% ipython --no-banner

In [1]: import numpy as np

In [2]: import numpy.linalg as la

In [3]: np.set_printoptions(precision=2, suppress=True, linewidth=160)

In [4]: F = np.loadtxt("case17.csv", delimiter=",")

In [5]: F
Out[5]: 
array([[-2.,  2.,  2.,  3.,  2., -2.,  2.],
       [-3., -2.,  2., -2.,  1.,  3.,  1.],
       [-2., -1.,  2., -3.,  0.,  3., -2.],
       [-3., -3., -1., -3., -2.,  3., -2.],
       [ 0.,  0., -2.,  2., -2.,  1.,  2.],
       [-2.,  0., -1., -1.,  0., -1.,  0.],
       [ 1.,  0.,  2.,  0.,  1.,  1., -1.],
       [ 3.,  3.,  3.,  1., -1.,  2., -3.],
       [-1., -2., -3., -2.,  1., -2., -3.],
       [-3., -1.,  0.,  2.,  0.,  3.,  2.],
       [ 1.,  4.,  0.,  5.,  1., -5.,  1.]])

In [6]: Q, Rm = la.qr(F)

In [7]: np.round(Q.T @ Q, 2) + 0
Out[7]: 
array([[1., 0., 0., 0., 0., 0., 0.],
       [0., 1., 0., 0., 0., 0., 0.],
       [0., 0., 1., 0., 0., 0., 0.],
       [0., 0., 0., 1., 0., 0., 0.],
       [0., 0., 0., 0., 1., 0., 0.],
       [0., 0., 0., 0., 0., 1., 0.],
       [0., 0., 0., 0., 0., 0., 1.]])

In [8]: print(np.round(Q @ Rm, 2) + 0)
[[-2.  2.  2.  3.  2. -2.  2.]
 [-3. -2.  2. -2.  1.  3.  1.]
 [-2. -1.  2. -3.  0.  3. -2.]
 [-3. -3. -1. -3. -2.  3. -2.]
 [ 0.  0. -2.  2. -2.  1.  2.]
 [-2.  0. -1. -1.  0. -1.  0.]
 [ 1.  0.  2.  0.  1.  1. -1.]
 [ 3.  3.  3.  1. -1.  2. -3.]
 [-1. -2. -3. -2.  1. -2. -3.]
 [-3. -1.  0.  2.  0.  3.  2.]
 [ 1.  4.  0.  5.  1. -5.  1.]]

In [9]: Q.shape, Rm.shape
Out[9]: ((11, 7), (7, 7))

In [10]: np.abs(np.diag(Rm))
Out[10]: array([7.14, 5.4 , 5.81, 4.09, 3.68, 2.07, 3.78])

In [11]: x = np.array([-2, -2, 0, 0, -1, 1, 0])

In [12]: la.norm(F @ x) <= la.norm(F, 2) * la.norm(x) + 1e-9
Out[12]: np.True_

In [13]: F * x
Out[13]: 
array([[ 4., -4.,  0.,  0., -2., -2.,  0.],
       [ 6.,  4.,  0., -0., -1.,  3.,  0.],
       [ 4.,  2.,  0., -0., -0.,  3., -0.],
       [ 6.,  6., -0., -0.,  2.,  3., -0.],
       [-0., -0., -0.,  0.,  2.,  1.,  0.],
       [ 4., -0., -0., -0., -0., -1.,  0.],
       [-2., -0.,  0.,  0., -1.,  1., -0.],
       [-6., -6.,  0.,  0.,  1.,  2., -0.],
       [ 2.,  4., -0., -0., -1., -2., -0.],
       [ 6.,  2.,  0.,  0., -0.,  3.,  0.],
       [-2., -8.,  0.,  0., -1., -5.,  0.]])

In [14]: print(np.sign((F @ x).round(6)))
[-1.  1.  1.  1.  1.  1. -1. -1.  1.  1. -1.]

In [15]: Q, vecs = la.qr(F[:, :2])[0], la.qr(F[:, 2:])[0]

In [16]: sigma = la.svd(Q.T @ vecs, compute_uv=False)

In [17]: print(round(la.norm(Q @ Q.T - vecs @ vecs.T, 2), 2))
1.0

In [18]: (sigma > 0.9).sum()
Out[18]: np.int64(1)

In [19]: np.degrees(np.arccos(sigma.clip(0, 1)))
Out[19]: array([10.74, 56.97])

In [20]: x = np.array([-1, 1, 0, -1, -1, 0, 1])

In [21]: target = F @ x

In [22]: c, lr = np.zeros(7), 1 / la.norm(F, 2) ** 2

In [23]: for i in range(60):
    ...:     c -= lr * F.T @ (F @ c - target)
    ...:     if i % 10 == 0: print(i, round(la.norm(F @ c - target), 2))
    ...: 
0 5.7
10 3.25
20 2.46
30 1.87
40 1.43
50 1.1

In [24]: np.round(la.cond(F), 2)
Out[24]: np.float64(16.44)

In [25]: M = np.load("w.npy")

In [26]: M
Out[26]: 
array([[ 3, -2, -2, -1],
       [-1,  3, -2, -2],
       [-2, -1,  3, -2],
       [-2, -2, -1,  3]])

In [27]: la.matrix_power(M, 3)
Out[27]: 
array([[ 69, -55, -41,  19],
       [ 19,  69, -55, -41],
       [-41,  19,  69, -55],
       [-55, -41,  19,  69]])

In [28]: np.allclose(M @ M.T, M.T @ M)
Out[28]: True

In [29]: np.allclose(M @ M.T, M.T @ M)
Out[29]: True

In [30]: (M @ M)[0]
Out[30]: array([17, -8, -7,  2])

In [31]: M @ (-1.0) ** np.arange(4)
Out[31]: array([ 4., -4.,  4., -4.])

In [32]: B = M[0, 0] * M[1:] - np.outer(M[1:, 0], M[0])

In [33]: B
Out[33]: 
array([[  0,   7,  -8,  -7],
       [  0,  -7,   5,  -8],
       [  0, -10,  -7,   7]])

In [34]: np.flatnonzero(~B.round(6).any(axis=1))
Out[34]: array([], dtype=int64)

In [35]: M[:, 0] / M[0, 0]
Out[35]: array([ 1.  , -0.33, -0.67, -0.67])

In [36]: W0 = np.array([[0, 1, 0, 0, 0, 0, 1],
    ...:     [1, 0, 0, 0, 0, 0, 1],
    ...:     [0, 0, 0, 0, 0, 1, 0],
    ...:     [0, 0, 0, 0, 0, 0, 0],
    ...:     [0, 0, 0, 0, 0, 1, 0],
    ...:     [0, 0, 1, 0, 1, 0, 0],
    ...:     [1, 1, 0, 0, 0, 0, 0]])

In [37]: np.all(la.eigvalsh(W0) > 0)
Out[37]: np.False_

In [38]: [round(float(la.det(W0[:i, :i])), 2) + 0 for i in range(1, 8)]
Out[38]: [0.0, -1.0, 0.0, 0.0, 0.0, 0.0, 0.0]

In [39]: [round(float(x), 2) for x in la.svd(W0, compute_uv=False)[:3]]
Out[39]: [2.0, 1.41, 1.41]

In [40]: np.argsort(-la.norm(W0, axis=0).round(6), kind="stable")[:3]
Out[40]: array([0, 1, 5])

In [41]: la.cond(W0) > 100
Out[41]: np.True_

In [42]: print(np.round(W0 @ la.pinv(W0) @ W0, 2) + 0)
[[0. 1. 0. 0. 0. 0. 1.]
 [1. 0. 0. 0. 0. 0. 1.]
 [0. 0. 0. 0. 0. 1. 0.]
 [0. 0. 0. 0. 0. 0. 0.]
 [0. 0. 0. 0. 0. 1. 0.]
 [0. 0. 1. 0. 1. 0. 0.]
 [1. 1. 0. 0. 0. 0. 0.]]

In [43]: np.allclose(W0[:-1].T @ la.lstsq(W0[:-1].T, W0[-1])[0], W0[-1])
Out[43]: False

In [44]: np.abs(np.diag(la.qr(W0)[1])) > 1e-9
Out[44]: array([ True,  True,  True, False, False,  True,  True])

In [45]: J = np.load("a.npy")

In [46]: J
Out[46]: 
array([[0, 0, 0, 0, 0, 0, 3],
       [0, 0, 0, 0, 0, 0, 0],
       [1, 0, 0, 0, 0, 0, 0],
       [0, 0, 0, 0, 0, 2, 0],
       [0, 0, 1, 0, 0, 0, 0],
       [0, 0, 0, 0, 3, 0, 0],
       [0, 0, 0, 1, 0, 0, 0]])

In [47]: print(la.cond(J) > 100)
True

In [48]: la.matrix_rank(J, rtol=0.1)
Out[48]: np.int64(6)

In [49]: rng = np.random.default_rng(82)

In [50]: z = rng.permutation(7)

In [51]: z
Out[51]: array([4, 3, 6, 1, 5, 2, 0])

In [52]: B = J[z][:, z]

In [53]: np.allclose(B, J)
Out[53]: False

In [54]: np.trace(B)
Out[54]: np.int64(0)

In [55]: round(la.det(B), 2), np.round(la.det(J[z]), 2)
Out[55]: (np.float64(0.0), np.float64(0.0))

In [56]: z = rng.permutation(7)

In [57]: B = F[:, z] * rng.choice([-1, 1], 7)

In [58]: B
Out[58]: 
array([[-2., -3., -2.,  2., -2., -2., -2.],
       [-1.,  2.,  2.,  2., -3., -1.,  3.],
       [ 2.,  3.,  1.,  2., -2., -0.,  3.],
       [ 2.,  3.,  3., -1., -3.,  2.,  3.],
       [-2., -2., -0., -2.,  0.,  2.,  1.],
       [-0.,  1., -0., -1., -2., -0., -1.],
       [ 1., -0., -0.,  2.,  1., -1.,  1.],
       [ 3., -1., -3.,  3.,  3.,  1.,  2.],
       [ 3.,  2.,  2., -3., -1., -1., -2.],
       [-2., -2.,  1.,  0., -3., -0.,  3.],
       [-1., -5., -4.,  0.,  1., -1., -5.]])

In [59]: U, _, Vt = la.svd(F.T @ B)

In [60]: print(z)
[6 3 1 2 0 4 5]

In [61]: Q, _ = la.qr(np.array([[-0.1, 0.5, -0.6, -0.3, 0.6],
    ...:     [0.5, 2.6, -1.5, 1.2, -0.3],
    ...:     [0.0, 0.3, -0.8, 0.4, 0.6],
    ...:     [0.6, -1.1, -0.2, -0.5, 2.0],
    ...:     [2.0, -1.0, 0.3, 1.7, 0.6]]))

In [62]: m1 = -3 * Q

In [63]: m1
Out[63]: 
array([[ 0.14,  0.47,  1.08,  0.9 , -2.6 ],
       [-0.7 ,  2.77,  0.17,  0.53,  0.72],
       [-0.  ,  0.3 ,  1.93, -2.27,  0.07],
       [-0.84, -0.92,  1.93,  1.55,  1.13],
       [-2.79, -0.39, -0.57, -0.55, -0.65]])

In [64]: Q, vecs = la.qr(m1[:, :1])[0], la.qr(m1[:, 1:])[0]

In [65]: sigma = la.svd(Q.T @ vecs, compute_uv=False)

In [66]: (sigma > 0.9).sum()
Out[66]: np.int64(0)

In [67]: round(float(la.norm(Q @ Q.T - vecs @ vecs.T, 2)), 2)
Out[67]: 1.0

In [68]: np.degrees(np.arccos(sigma.clip(0, 1)))
Out[68]: array([90.])

In [69]: sigma.round(2) + 0
Out[69]: array([0.])
